% python3 -q
>>> import numpy as np
>>> from numpy import linalg as LA
>>> np.set_printoptions(precision=3, suppress=True, linewidth=200, floatmode="fixed")
>>> rnd = lambda a: np.round(a, 3) + 0
>>> M2 = np.array([[0.0, -0.5], [-2.1, -1.5], [0.9, -0.7]])
>>> cent = np.array([[0.0, 0.7, 0.3, -0.2], [-0.4, -1.0, -1.7, -0.8]])
>>> J = M2 @ cent
>>> print(rnd(J))
[[0.200 0.500 0.850 0.400]
 [0.600 0.030 1.920 1.620]
 [0.280 1.330 1.460 0.380]]
>>> rank = LA.matrix_rank(J)
>>> rank
np.int64(2)
>>> null = LA.svd(J)[2][rank:].T
>>> print(np.allclose(J @ null, 0))
True
>>> LA.matrix_rank(J.T @ J), LA.matrix_rank(J @ J.T)
(np.int64(2), np.int64(2))
>>> rnd(J @ null)
array([[0.000, 0.000],
       [0.000, 0.000],
       [0.000, 0.000]])
>>> T = np.stack([J, 4 * J, J[::-1]])
>>> rnd(LA.norm(T, axis=(1, 2)))
array([ 3.459, 13.838,  3.459])
>>> LA.matrix_rank(T.reshape(3, -1))
np.int64(2)
>>> rnd(T.sum(axis=0))
array([[ 1.280,  3.830,  5.710,  2.380],
       [ 3.600,  0.180, 11.520,  9.720],
       [ 1.600,  7.150,  8.150,  2.300]])
>>> r0 = np.array([3, 0, 0]) + 0.5
>>> W0 = np.outer(r0, r0) / (r0 @ r0)
>>> print(rnd(W0))
[[0.961 0.137 0.137]
 [0.137 0.020 0.020]
 [0.137 0.020 0.020]]
>>> # rank 1
>>> vec = np.array([-1, 1, 2])
>>> rnd(W0 @ vec)
array([-0.549, -0.078, -0.078])
>>> rnd(np.eye(3) - W0)
array([[ 0.039, -0.137, -0.137],
       [-0.137,  0.980, -0.020],
       [-0.137, -0.020,  0.980]])
>>> rank = LA.matrix_rank(W0)
>>> rank
np.int64(1)
>>> null = LA.svd(W0)[2][rank:].T
>>> rnd(W0 @ null)
array([[0.000, 0.000],
       [0.000, 0.000],
       [0.000, 0.000]])
>>> [int(LA.matrix_rank(np.delete(W0, i, axis=0))) for i in range(3)]
[1, 1, 1]
>>> np.allclose(W0 @ null, 0)
True
>>> [int(LA.matrix_rank(W0[:i])) for i in range(1, len(W0) + 1)]
[1, 1, 1]
>>> print(LA.matrix_rank(J, rtol=0.1))
2
>>> vec = np.array([2, -2, 2])
>>> h = np.maximum(W0 @ vec, 0)
>>> rnd(np.maximum(W0 @ vec, 0) - np.maximum(-W0 @ vec, 0))
array([1.922, 0.275, 0.275])
>>> rnd(W0 * (h > 1e-9)[:, None])
array([[0.961, 0.137, 0.137],
       [0.137, 0.020, 0.020],
       [0.137, 0.020, 0.020]])
>>> rnd(h)
array([1.922, 0.275, 0.275])
>>> print(rnd(W0.T @ h))
[1.922 0.275 0.275]
>>> rnd(np.tanh(W0 @ vec))
array([0.958, 0.268, 0.268])
